% ipython --no-banner

In [1]: import numpy as np

In [2]: np.set_printoptions(precision=2, suppress=True, linewidth=160, legacy="1.25")

In [3]: def rnd(a):
   ...:     return np.round(a, 2) + 0
   ...: 

In [4]: K = np.load("run17.npy")

In [5]: K
Out[5]: 
array([[0, 0, 4, 5, 0],
       [0, 0, 0, 2, 5],
       [0, 0, 0, 3, 5],
       [0, 0, 0, 0, 2],
       [0, 0, 0, 0, 0]])

In [6]: np.unique(K.round(6), axis=0).shape
Out[6]: (5, 5)

In [7]: rnd(np.trace(np.linalg.pinv(K) @ K))
Out[7]: 3.0

In [8]: np.allclose(K[:-1].T @ np.linalg.lstsq(K[:-1].T, K[-1])[0], K[-1])
Out[8]: True

In [9]: proj = np.triu(np.array([[3, 2, -4, 1, -5],
   ...:     [4, 2, 5, 0, -1],
   ...:     [1, -5, -5, 4, 4],
   ...:     [3, -1, 5, 1, -5],
   ...:     [-1, 4, -2, -3, -5]]), 1) + np.eye(5)

In [10]: other = proj @ K @ np.linalg.inv(proj)

In [11]: proj @ K - K @ proj
Out[11]: 
array([[  0.,   0.,   0., -24.,   1.],
       [  0.,   0.,   0.,  15.,  35.],
       [  0.,   0.,   0.,   0.,  23.],
       [  0.,   0.,   0.,   0.,   0.],
       [  0.,   0.,   0.,   0.,   0.]])

In [12]: rnd(np.linalg.det(other))
Out[12]: 0.0

In [13]: np.trace(other), np.trace(K)
Out[13]: (0.0, 0)

In [14]: X = np.load("a.npy")

In [15]: X
Out[15]: 
array([[ 2.,  0.,  0.,  0.,  0.,  0.,  0.],
       [ 0., -1.,  1., -2., -2.,  2., -1.],
       [ 0.,  0.,  2.,  1., -1., -1.,  1.],
       [ 0.,  1.,  0., -1.,  0.,  2.,  0.],
       [ 0., -2.,  2.,  0.,  2.,  0., -2.],
       [ 0., -2.,  0.,  1., -2., -2., -1.],
       [ 0.,  1., -2.,  1.,  1.,  2.,  0.]])

In [16]: x = np.array([9, 9, 7, -3, 5, 4, 4])

In [17]: h = np.maximum(X @ x, 0)

In [18]: h
Out[18]: array([18.,  0.,  6., 20.,  0.,  0.,  5.])

In [19]: X * (h > 1e-9)[:, None]
Out[19]: 
array([[ 2.,  0.,  0.,  0.,  0.,  0.,  0.],
       [ 0., -0.,  0., -0., -0.,  0., -0.],
       [ 0.,  0.,  2.,  1., -1., -1.,  1.],
       [ 0.,  1.,  0., -1.,  0.,  2.,  0.],
       [ 0., -0.,  0.,  0.,  0.,  0., -0.],
       [ 0., -0.,  0.,  0., -0., -0., -0.],
       [ 0.,  1., -2.,  1.,  1.,  2.,  0.]])

In [20]: rnd(np.tanh(X @ x))
Out[20]: array([ 1.  , -0.96,  1.  ,  1.  , -0.96, -1.  ,  1.  ])

In [21]: np.maximum(X @ x, 0) - np.maximum(-X @ x, 0)
Out[21]: array([ 18.,  -2.,   6.,  20.,  -2., -43.,   5.])

In [22]: np.flatnonzero(h > 1e-9)
Out[22]: array([0, 2, 3, 6])

In [23]: def softmax(z):
    ...:     e = np.exp(z - z.max(axis=-1, keepdims=True))
    ...:     return e / e.sum(axis=-1, keepdims=True)
    ...: 

In [24]: rnd(softmax(X[5] + 4))
Out[24]: array([0.18, 0.02, 0.18, 0.49, 0.02, 0.02, 0.07])

In [25]: rnd(softmax(X).sum(axis=1))
Out[25]: array([1., 1., 1., 1., 1., 1., 1.])

In [26]: S = X @ X.T / np.sqrt(7)

In [27]: softmax(S).round(6).argmax(axis=1)
Out[27]: array([0, 1, 2, 3, 4, 5, 6])

In [28]: other = X[0, 0] * X[1:] - np.outer(X[1:, 0], X[0])

In [29]: other
Out[29]: 
array([[ 0., -2.,  2., -4., -4.,  4., -2.],
       [ 0.,  0.,  4.,  2., -2., -2.,  2.],
       [ 0.,  2.,  0., -2.,  0.,  4.,  0.],
       [ 0., -4.,  4.,  0.,  4.,  0., -4.],
       [ 0., -4.,  0.,  2., -4., -4., -2.],
       [ 0.,  2., -4.,  2.,  2.,  4.,  0.]])

In [30]: np.linalg.matrix_rank(other), np.linalg.matrix_rank(X)
Out[30]: (6, 7)

In [31]: other = np.linalg.inv(X)

In [32]: rnd(np.linalg.det(X) * np.linalg.det(other))
Out[32]: 1.0

In [33]: rnd(np.linalg.inv(other))
Out[33]: 
array([[ 2.,  0.,  0.,  0.,  0.,  0.,  0.],
       [ 0., -1.,  1., -2., -2.,  2., -1.],
       [ 0.,  0.,  2.,  1., -1., -1.,  1.],
       [ 0.,  1.,  0., -1.,  0.,  2.,  0.],
       [ 0., -2.,  2.,  0.,  2.,  0., -2.],
       [ 0., -2.,  0.,  1., -2., -2., -1.],
       [ 0.,  1., -2.,  1.,  1.,  2.,  0.]])

In [34]: rnd(X @ other)
Out[34]: 
array([[1., 0., 0., 0., 0., 0., 0.],
       [0., 1., 0., 0., 0., 0., 0.],
       [0., 0., 1., 0., 0., 0., 0.],
       [0., 0., 0., 1., 0., 0., 0.],
       [0., 0., 0., 0., 1., 0., 0.],
       [0., 0., 0., 0., 0., 1., 0.],
       [0., 0., 0., 0., 0., 0., 1.]])

In [35]: rnd(np.linalg.det(X) * other)
Out[35]: 
array([[  88.,    0.,    0.,    0.,    0.,    0.,    0.],
       [   0., -172.,   -8.,  396.,   10.,  144.,  -84.],
       [   0.,  -24.,   48.,   88.,   28.,   16.,  -24.],
       [   0.,  -28.,   56.,   44.,   18.,   48.,   60.],
       [   0.,    8.,  -16.,  -88.,   20.,  -64.,    8.],
       [   0.,   72.,   32.,  -88.,    4.,  -48.,   72.],
       [   0.,  156.,   40., -396.,  -50., -192.,   68.]])

In [36]: rnd(np.linalg.cond(X))
Out[36]: 20.74

In [37]: np.allclose(other, X.T)
Out[37]: False

In [38]: rng = np.random.default_rng(32659)

In [39]: idx = rng.permutation(7)

In [40]: idx
Out[40]: array([6, 0, 4, 3, 2, 5, 1])

In [41]: other = X[idx][:, idx]

In [42]: np.trace(other)
Out[42]: 2.0

In [43]: np.allclose(other, X)
Out[43]: False

In [44]: E = rng.normal(size=(31, 10))

In [45]: E = 10 * E / np.linalg.norm(E, axis=1, keepdims=True)

In [46]: rnd(E)
Out[46]: 
array([[ 2.68,  2.66, -2.22,  1.39, -2.26, -0.03,  6.54, -0.85,  1.93,  5.16],
       [-4.58, -1.26, -2.39, -3.04, -1.07,  1.33, -4.59,  4.43,  3.07, -3.08],
       [-0.2 , -0.74, -2.8 , -5.28, -1.74,  2.11,  1.32,  5.48, -4.46,  2.13],
       [ 2.11, -4.76,  0.48, -3.13,  6.68,  1.19, -2.7 , -1.16,  1.9 , -2.14],
       [-1.81,  4.71,  3.57,  2.41,  5.94, -4.05,  0.44, -1.29,  0.32,  1.52],
       [ 0.13,  2.61, -7.69, -2.4 , -3.39, -2.57, -1.88,  1.03,  0.24, -2.33],
       [ 0.97,  0.79, -0.51, -1.48,  1.04,  4.92, -5.02, -3.64,  5.67,  0.46],
       [ 0.72, -2.08,  4.83, -3.61,  7.19, -1.7 ,  0.53, -0.57, -0.73, -1.76],
       [-0.18,  5.71, -0.94, -3.7 , -2.83,  4.73, -3.28,  1.5 ,  3.05,  0.29],
       [ 0.27,  2.86, -1.4 ,  0.86,  2.45, -4.98,  0.92, -7.27,  1.18, -1.81],
       [-4.49, -0.55, -1.69, -1.66, -4.35,  1.15, -2.32,  6.13,  3.2 , -0.76],
       [ 0.5 , -2.75, -2.52,  4.7 , -6.08, -2.18,  1.85, -3.15,  0.77, -2.84],
       [ 0.99, -4.68, -5.69,  0.35, -1.09,  2.58,  1.82,  3.86, -4.29,  0.21],
       [ 1.39, -4.56, -1.54,  3.27, -6.59, -1.86, -0.41, -2.43, -1.21,  3.12],
       [-0.59, -5.62, -3.15, -1.97, -3.35,  2.77,  2.67, -1.48,  2.32, -4.55],
       [ 0.04,  0.2 ,  2.87, -5.21,  0.12,  3.73,  0.35,  5.84, -3.82, -1.33],
       [ 2.61, -2.77, -4.31,  5.92, -3.25,  1.45, -3.02,  0.39,  2.24,  2.24],
       [ 0.55, -4.12,  0.17, -4.8 , -4.34,  0.08, -5.29,  0.21,  3.04, -1.87],
       [ 0.44,  2.21,  5.55, -2.73, -1.22,  1.41, -3.61,  3.32,  1.66,  5.14],
       [ 0.31,  4.38, -4.72,  1.96,  0.92, -3.2 ,  5.53, -3.02, -0.75, -1.79],
       [ 3.  ,  2.24,  4.2 ,  4.51,  3.12,  1.06, -4.36,  1.85,  2.98, -2.41],
       [-1.36, -0.34, -3.75,  4.75,  0.24,  2.91,  3.77, -2.51,  1.79, -5.4 ],
       [ 2.8 ,  4.21,  2.99,  6.17,  2.84,  3.61, -0.95, -1.42,  1.77,  0.57],
       [ 2.07, -1.28, -3.08,  0.81,  0.39,  1.25,  8.77, -1.88,  1.12,  0.79],
       [-0.64,  0.3 , -1.46, -1.3 ,  1.05,  7.  , -1.  , -0.13, -4.77, -4.67],
       [ 0.76,  4.03,  0.27, -0.05, -5.25,  1.66,  6.28,  2.52,  1.8 , -1.97],
       [ 2.24, -6.71, -4.64,  0.42,  2.06, -2.69, -0.11, -2.13, -2.37,  2.57],
       [-2.31,  1.37,  2.84,  5.21,  1.3 , -4.88, -0.24,  3.67, -2.01, -3.81],
       [-1.8 ,  1.56,  0.1 ,  0.64, -5.7 ,  0.98,  0.92,  1.33, -7.6 ,  0.11],
       [-4.91, -2.37, -0.18, -2.72, -0.28,  0.64,  0.67,  1.13, -7.55, -1.92],
       [ 0.56, -0.17,  6.39, -3.79, -2.83, -0.37, -1.62,  3.89,  3.88,  1.86]])

In [47]: proj = E @ np.linalg.solve(E.T @ E, E.T)

In [48]: rnd(np.linalg.eigvalsh(proj))
Out[48]: array([0., 0., 0., 0., 0., 0., 0., 0., 0., 0., 0., 0., 0., 0., 0., 0., 0., 0., 0., 0., 0., 1., 1., 1., 1., 1., 1., 1., 1., 1., 1.])

In [49]: np.allclose(proj @ proj, proj)
Out[49]: True
